$ python -q
>>> import numpy as np
>>> np.set_printoptions(precision=1, suppress=True, linewidth=120)
>>> r0 = np.array([-2, 1, -2, 0]) + 0.5
>>> mat = np.outer(r0, r0) / (r0 @ r0)
>>> print(mat.round(1) + 0)
[[ 0.3 -0.3  0.3 -0.1]
 [-0.3  0.3 -0.3  0.1]
 [ 0.3 -0.3  0.3 -0.1]
 [-0.1  0.1 -0.1  0. ]]
>>> U, sv, Vt = np.linalg.svd(mat)
>>> evecs = Vt[:(sv > 1e-8).sum()]
>>> rng = np.random.default_rng(98)
>>> x0 = mat[3] + -3 * mat[1] + rng.integers(2) * np.eye(4)[1]
>>> print(x0)
[ 0.9 -0.9  0.9 -0.3]
>>> print(np.round(evecs.T @ evecs, 1) + 0)
[[ 0.3 -0.3  0.3 -0.1]
 [-0.3  0.3 -0.3  0.1]
 [ 0.3 -0.3  0.3 -0.1]
 [-0.1  0.1 -0.1  0. ]]
>>> x0 = np.array([1, 2, 1, -1])
>>> print(np.linalg.eigvalsh(2 * mat - np.eye(4)))
[-1. -1. -1.  1.]
>>> print(round(np.trace(mat), 1))
1.0
>>> print(np.round(mat @ mat @ x0, 1) + 0)
[ 0.1 -0.1  0.1  0. ]
>>> arr = np.load("mat.npy")
>>> print(arr)
[[ 74  80  47  59  36  96  98]
 [ 80 106  39  53  42 112 108]
 [ 47  39  37  44  21  56  61]
 [ 59  53  44  53  27  72  77]
 [ 36  42  21  27  18  48  48]
 [ 96 112  56  72  48 128 128]
 [ 98 108  61  77  48 128 130]]
>>> # looks like rank 2
>>> r0 = np.array([0, 3])
>>> print(np.array([np.convolve(row, r0, "same") for row in arr]))
[[  0 222 240 141 177 108 288]
 [  0 240 318 117 159 126 336]
 [  0 141 117 111 132  63 168]
 [  0 177 159 132 159  81 216]
 [  0 108 126  63  81  54 144]
 [  0 288 336 168 216 144 384]
 [  0 294 324 183 231 144 384]]
>>> print(np.cross(arr[5, :3], arr[3, :3]))
[ 1960  -920 -1520]
>>> print(np.convolve(arr[5], r0))
[  0 288 336 168 216 144 384 384]
>>> W1 = np.array([[2, -3, 2, -5, -3],
...     [0, 5, 3, 3, 4],
...     [-4, -3, 0, 0, -1],
...     [4, -3, -4, -3, -1],
...     [-3, 4, -1, -5, 4],
...     [-1, 5, -3, 5, -2],
...     [5, -4, 5, -2, 4]])
>>> c = np.array([0, -4, -8, -4, 0])
>>> hid = np.maximum(arr @ W1 + c, 0)
>>> print((hid > 0).mean(axis=0))
[1.  0.7 1.  0.  1. ]
>>> print(hid)
[[482  88 310   0 336]
 [518 306 420   0 468]
 [308   0 143   0 150]
 [386   0 199   0 210]
 [234  74 160   0 180]
 [624 204 440   0 480]
 [638 140 422   0 456]]
>>> print(np.linalg.matrix_rank(hid))
4
>>> print((hid > 0).astype(int))
[[1 1 1 0 1]
 [1 1 1 0 1]
 [1 0 1 0 1]
 [1 0 1 0 1]
 [1 1 1 0 1]
 [1 1 1 0 1]
 [1 1 1 0 1]]
>>> C = np.array([[-4, -6, 7], [-2, 6, 7], [-1, 6, -3], [-2, -8, 7], [-9, 8, -1]])
>>> print(W1 @ C)
[[ 33  -2 -45]
 [-55  56  43]
 [ 31  -2 -48]
 [  9 -50  -1]
 [-21 108 -29]
 [  5 -38  74]
 [-49  24 -26]]
>>> print(hid @ C)
[[-5438  2184  2724]
 [-7316  4992  4040]
 [-2725   210  1577]
 [-3633   558  1895]
 [-2864  1440  1496]
 [-7664  3960  3996]
 [-7358  3192  3724]]
